% ipython --no-banner

In [1]: import numpy as np

In [2]: np.set_printoptions(suppress=True, linewidth=100)

In [3]: def rd(a):
   ...:     return np.round(a, 3) + 0
   ...: 

In [4]: A2 = np.array([[0, -3], [-2, -3]])

In [5]: F = np.block([[np.zeros((2, 2)), A2], [A2.T, np.zeros((2, 2))]])

In [6]: print(F)
[[ 0.  0.  0. -3.]
 [ 0.  0. -2. -3.]
 [ 0. -2.  0.  0.]
 [-3. -3.  0.  0.]]

In [7]: ev, evecs = np.linalg.eigh(F)

In [8]: vec = np.array([5, 1, 4, -4])

In [9]: print(rd(evecs * np.abs(ev) @ evecs.T))
[[2.572 1.543 0.    0.   ]
 [1.543 3.258 0.    0.   ]
 [0.    0.    1.715 1.029]
 [0.    0.    1.029 4.116]]

In [10]: print((np.sign(evecs[:, -1].round(6)) == np.sign(evecs[0, -1].round(6))).astype(int))
[1 1 0 0]

In [11]: print(np.abs(F).sum(axis=1).max(), rd(np.abs(ev).max()))
6.0 4.497

In [12]: print(rd(evecs * np.maximum(ev, 0) @ evecs.T))
[[ 1.286  0.772  0.    -1.5  ]
 [ 0.772  1.629 -1.    -1.5  ]
 [ 0.    -1.     0.857  0.514]
 [-1.5   -1.5    0.514  2.058]]

In [13]: print(rd(np.linalg.eigvalsh(F[1:, 1:])))
[-3.606  0.     3.606]

In [14]: def softmax(z):
    ...:     e = np.exp(z - z.max(axis=-1, keepdims=True))
    ...:     return e / e.sum(axis=-1, keepdims=True)
    ...: 

In [15]: print(rd(softmax(F[2] + 4)))
[0.319 0.043 0.319 0.319]

In [16]: print(rd(softmax(10 * F[2])))
[0.333 0.    0.333 0.333]

In [17]: print(rd(softmax(F[2])))
[0.319 0.043 0.319 0.319]

In [18]: scores = F @ F.T / np.sqrt(4)

In [19]: print(rd(softmax(scores)))
[[0.495 0.495 0.005 0.005]
 [0.119 0.878 0.001 0.001]
 [0.034 0.034 0.251 0.681]
 [0.    0.    0.002 0.997]]

In [20]: print(rd(softmax(scores + np.triu(np.full(scores.shape, -np.inf), 1))))
[[1.    0.    0.    0.   ]
 [0.119 0.881 0.    0.   ]
 [0.107 0.107 0.787 0.   ]
 [0.    0.    0.002 0.997]]

In [21]: vec = np.array([4, -1, -4, -4])

In [22]: a = np.maximum(F @ vec, 0)

In [23]: print(F * (a > 1e-9)[:, None])
[[ 0.  0.  0. -3.]
 [ 0.  0. -2. -3.]
 [ 0. -2.  0.  0.]
 [-0. -0.  0.  0.]]

In [24]: print(a)
[12. 20.  2.  0.]

In [25]: print(rd(np.tanh(F @ vec)))
[ 1.     1.     0.964 -1.   ]

In [26]: print(F.T @ a)
[  0.  -4. -40. -96.]

In [27]: print(np.maximum(F @ (3 * vec), 0))
[36. 60.  6.  0.]
